% ipython --no-banner

In [1]: import numpy as np

In [2]: from numpy import linalg as LA

In [3]: np.set_printoptions(suppress=True, linewidth=140)

In [4]: def rnd(a):
   ...:     return np.round(a, 2) + 0
   ...: 

In [5]: M = np.load("dump.npy")

In [6]: rnd(M)
Out[6]: 
array([[ 0.03,  0.01,  0.09, -0.11, -0.05, -0.08],
       [ 0.01,  0.  ,  0.04, -0.04, -0.02, -0.03],
       [ 0.09,  0.04,  0.27, -0.34, -0.14, -0.23],
       [-0.11, -0.04, -0.34,  0.43,  0.18,  0.29],
       [-0.05, -0.02, -0.14,  0.18,  0.08,  0.12],
       [-0.08, -0.03, -0.23,  0.29,  0.12,  0.2 ]])

In [7]: # equal to its transpose

In [8]: rk = LA.matrix_rank(M)

In [9]: rk
Out[9]: np.int64(1)

In [10]: ns = LA.svd(M)[2][rk:].T

In [11]: [int(LA.matrix_rank(M[:i])) for i in range(1, len(M) + 1)]
Out[11]: [1, 1, 1, 1, 1, 1]

In [12]: LA.matrix_rank(M.T @ M), LA.matrix_rank(M @ M.T)
Out[12]: (np.int64(1), np.int64(1))

In [13]: rnd(ns @ ns.T)
Out[13]: 
array([[ 0.97, -0.01, -0.09,  0.11,  0.05,  0.08],
       [-0.01,  1.  , -0.04,  0.04,  0.02,  0.03],
       [-0.09, -0.04,  0.73,  0.34,  0.14,  0.23],
       [ 0.11,  0.04,  0.34,  0.57, -0.18, -0.29],
       [ 0.05,  0.02,  0.14, -0.18,  0.92, -0.12],
       [ 0.08,  0.03,  0.23, -0.29, -0.12,  0.8 ]])

In [14]: [int(LA.matrix_rank(np.delete(M, i, axis=0))) for i in range(6)]
Out[14]: [1, 1, 1, 1, 1, 1]

In [15]: rnd(M.ravel(order="F"))
Out[15]: 
array([ 0.03,  0.01,  0.09, -0.11, -0.05, -0.08,  0.01,  0.  ,  0.04, -0.04, -0.02, -0.03,  0.09,  0.04,  0.27, -0.34, -0.14, -0.23, -0.11,
       -0.04, -0.34,  0.43,  0.18,  0.29, -0.05, -0.02, -0.14,  0.18,  0.08,  0.12, -0.08, -0.03, -0.23,  0.29,  0.12,  0.2 ])

In [16]: rnd(M.reshape(2, -1))
Out[16]: 
array([[ 0.03,  0.01,  0.09, -0.11, -0.05, -0.08,  0.01,  0.  ,  0.04, -0.04, -0.02, -0.03,  0.09,  0.04,  0.27, -0.34, -0.14, -0.23],
       [-0.11, -0.04, -0.34,  0.43,  0.18,  0.29, -0.05, -0.02, -0.14,  0.18,  0.08,  0.12, -0.08, -0.03, -0.23,  0.29,  0.12,  0.2 ]])

In [17]: t3 = M.reshape(6, 2, -1)

In [18]: rnd(t3.sum(axis=1))
Out[18]: 
array([[-0.08, -0.04,  0.01],
       [-0.03, -0.01,  0.  ],
       [-0.25, -0.11,  0.04],
       [ 0.31,  0.13, -0.04],
       [ 0.13,  0.06, -0.02],
       [ 0.21,  0.09, -0.03]])

In [19]: np.einsum("ihd,jhd->hij", t3, t3).shape
Out[19]: (2, 6, 6)

In [20]: rnd(np.einsum("ihd,ihd->ih", t3, t3))
Out[20]: 
array([[0.01, 0.02],
       [0.  , 0.  ],
       [0.08, 0.19],
       [0.13, 0.3 ],
       [0.02, 0.05],
       [0.06, 0.14]])

In [21]: rnd(np.swapaxes(t3, 1, 2)[3])
Out[21]: 
array([[-0.11,  0.43],
       [-0.04,  0.18],
       [-0.34,  0.29]])

In [22]: t3.shape
Out[22]: (6, 2, 3)

In [23]: t3 = np.stack([M, 4 * M, M[::-1]])

In [24]: LA.matrix_rank(t3)
Out[24]: array([1, 1, 1])

In [25]: rnd(np.einsum("bij,cij->bc", t3, t3))
Out[25]: 
array([[ 1.  ,  4.  , -0.86],
       [ 4.  , 16.  , -3.45],
       [-0.86, -3.45,  1.  ]])

In [26]: t3.shape
Out[26]: (3, 6, 6)

In [27]: rnd(LA.det(t3))
Out[27]: array([0., 0., 0.])

In [28]: def softmax(z):
    ...:     e = np.exp(z - z.max(axis=-1, keepdims=True))
    ...:     return e / e.sum(axis=-1, keepdims=True)
    ...: 

In [29]: rnd(softmax(M[5]))
Out[29]: array([0.15, 0.15, 0.12, 0.21, 0.18, 0.19])

In [30]: rnd(softmax(M[5] + 3))
Out[30]: array([0.15, 0.15, 0.12, 0.21, 0.18, 0.19])

In [31]: S = M @ M.T / np.sqrt(6)

In [32]: rnd(softmax(S))
Out[32]: 
array([[0.17, 0.17, 0.17, 0.16, 0.16, 0.16],
       [0.17, 0.17, 0.17, 0.16, 0.17, 0.17],
       [0.18, 0.17, 0.19, 0.15, 0.16, 0.15],
       [0.15, 0.16, 0.14, 0.19, 0.17, 0.18],
       [0.16, 0.16, 0.16, 0.18, 0.17, 0.17],
       [0.16, 0.16, 0.15, 0.18, 0.17, 0.18]])

In [33]: rnd(softmax(S)[5] @ M)
Out[33]: array([-0.02, -0.01, -0.07,  0.09,  0.04,  0.06])

In [34]: softmax(S).round(6).argmax(axis=1)
Out[34]: array([2, 2, 2, 3, 3, 3])

In [35]: F = np.load("sample11.npy")

In [36]: F
Out[36]: 
array([[  1,  -3,   9, -27],
       [  1,  -2,   4,  -8],
       [  1,  -1,   1,  -1],
       [  1,   0,   0,   0],
       [  1,   1,   1,   1],
       [  1,   2,   4,   8],
       [  1,   3,   9,  27]])

In [37]: P = F @ LA.solve(F.T @ F, F.T)

In [38]: rnd(np.diag(P))
Out[38]: array([0.93, 0.45, 0.45, 0.33, 0.45, 0.45, 0.93])

In [39]: rnd(LA.eigvalsh(P))
Out[39]: array([0., 0., 0., 1., 1., 1., 1.])

In [40]: rnd(P)
Out[40]: 
array([[ 0.93,  0.19, -0.1 , -0.1 ,  0.02,  0.1 , -0.05],
       [ 0.19,  0.45,  0.38,  0.14, -0.1 , -0.17,  0.1 ],
       [-0.1 ,  0.38,  0.45,  0.29,  0.05, -0.1 ,  0.02],
       [-0.1 ,  0.14,  0.29,  0.33,  0.29,  0.14, -0.1 ],
       [ 0.02, -0.1 ,  0.05,  0.29,  0.45,  0.38, -0.1 ],
       [ 0.1 , -0.17, -0.1 ,  0.14,  0.38,  0.45,  0.19],
       [-0.05,  0.1 ,  0.02, -0.1 , -0.1 ,  0.19,  0.93]])

In [41]: rnd(LA.norm(F) ** 2 / LA.norm(F, 2) ** 2)
Out[41]: np.float64(1.13)

In [42]: rnd(LA.norm(F, 2))
Out[42]: np.float64(40.15)

In [43]: rnd(LA.norm(F, axis=0))
Out[43]: array([ 2.65,  5.29, 14.  , 39.85])

In [44]: O, r_ = LA.qr(F)

In [45]: rnd(np.abs(np.diag(r_)))
Out[45]: array([ 2.65,  5.29,  9.17, 14.7 ])

In [46]: rnd(r_)
Out[46]: 
array([[ -2.65,   0.  , -10.58,   0.  ],
       [  0.  ,   5.29,   0.  ,  37.04],
       [  0.  ,   0.  ,   9.17,   0.  ],
       [  0.  ,   0.  ,   0.  ,  14.7 ]])

In [47]: np.allclose(r_.T @ r_, F.T @ F)
Out[47]: True

In [48]: rnd(np.trace(O @ O.T))
Out[48]: np.float64(4.0)

In [49]: cov = F.T @ F

In [50]: (F @ F.T).shape
Out[50]: (7, 7)

In [51]: rnd(LA.svd(F, compute_uv=False) ** 2)
Out[51]: array([1612.25,  200.06,    3.75,    2.94])

In [52]: np.diag(cov)
Out[52]: array([   7,   28,  196, 1588])

In [53]: np.trace(cov), (F ** 2).sum()
Out[53]: (np.int64(1819), np.int64(1819))

In [54]: rnd(LA.eigvalsh(cov)[::-1])
Out[54]: array([1612.25,  200.06,    3.75,    2.94])

In [55]: LA.matrix_rank(cov)
Out[55]: np.int64(4)

In [56]: out = np.c_[F[:, :1] @ np.array([[1]]), np.array([2, -1, -1, 3, -3, -3, -1])]

In [57]: out
Out[57]: 
array([[ 1,  2],
       [ 1, -1],
       [ 1, -1],
       [ 1,  3],
       [ 1, -3],
       [ 1, -3],
       [ 1, -1]])

In [58]: rnd(LA.norm(LA.qr(F)[0].T @ out, axis=0) ** 2 / ((out ** 2).sum(axis=0) + 1e-12))
Out[58]: array([1.  , 0.32])

In [59]: LA.matrix_rank(np.c_[F, out])
Out[59]: np.int64(5)

In [60]: rnd(LA.norm(out - F @ LA.lstsq(F, out)[0], axis=0))
Out[60]: array([0.  , 4.82])

In [61]: rnd(LA.lstsq(F, out[:, 0])[0])
Out[61]: array([1., 0., 0., 0.])

In [62]: feats = np.load("data.npy")

In [63]: feats
Out[63]: 
array([[-40,   0, -24,   0],
       [  0,  40,   0,  24],
       [-24,   0,   0,   0],
       [  0,  24,   0,   0]])

In [64]: # symmetric, so the eigenvalues are real

In [65]: out = feats / LA.norm(feats, axis=1, keepdims=True)

In [66]: cov = out @ out.T

In [67]: rnd(cov)
Out[67]: 
array([[1.  , 0.  , 0.86, 0.  ],
       [0.  , 1.  , 0.  , 0.86],
       [0.86, 0.  , 1.  , 0.  ],
       [0.  , 0.86, 0.  , 1.  ]])

In [68]: np.degrees(np.arccos(np.clip(cov[3, 0], -1, 1)))
Out[68]: np.float64(90.0)

In [69]: P = np.triu(np.array([[5, 1, 2, 2], [4, 0, 5, 1], [3, 3, 0, 1], [3, 5, 1, 5]]), 1) + np.eye(4)

In [70]: out = P @ cov @ LA.inv(P)

In [71]: np.trace(out), rnd(np.trace(cov))
Out[71]: (np.float64(4.0), np.float64(4.0))

In [72]: rnd(LA.det(out))
Out[72]: np.float64(0.07)

In [73]: rnd(np.poly(out))
Out[73]: array([ 1.  , -4.  ,  4.53, -1.06,  0.07])

In [74]: mat = np.diag(np.array([1, -1, -3, -1, 0, 0, -3, -1])) + -2 * np.eye(8, k=1) + -2 * np.eye(8, k=-1)

In [75]: mat
Out[75]: 
array([[ 1., -2.,  0.,  0.,  0.,  0.,  0.,  0.],
       [-2., -1., -2.,  0.,  0.,  0.,  0.,  0.],
       [ 0., -2., -3., -2.,  0.,  0.,  0.,  0.],
       [ 0.,  0., -2., -1., -2.,  0.,  0.,  0.],
       [ 0.,  0.,  0., -2.,  0., -2.,  0.,  0.],
       [ 0.,  0.,  0.,  0., -2.,  0., -2.,  0.],
       [ 0.,  0.,  0.,  0.,  0., -2., -3., -2.],
       [ 0.,  0.,  0.,  0.,  0.,  0., -2., -1.]])

In [76]: # symmetric, so the eigenvalues are real

In [77]: out = LA.invert(mat)
---------------------------------------------------------------------------
AttributeError                            Traceback (most recent call last)
Cell In[77], line 1
----> 1 out = LA.invert(mat)

AttributeError: module 'numpy.linalg' has no attribute 'invert'

In [78]: out = LA.inv(mat)

In [79]: rnd(LA.slogdet(mat)[0])
Out[79]: np.float64(-1.0)

In [80]: rnd(LA.det(mat) * LA.det(out))
Out[80]: np.float64(1.0)
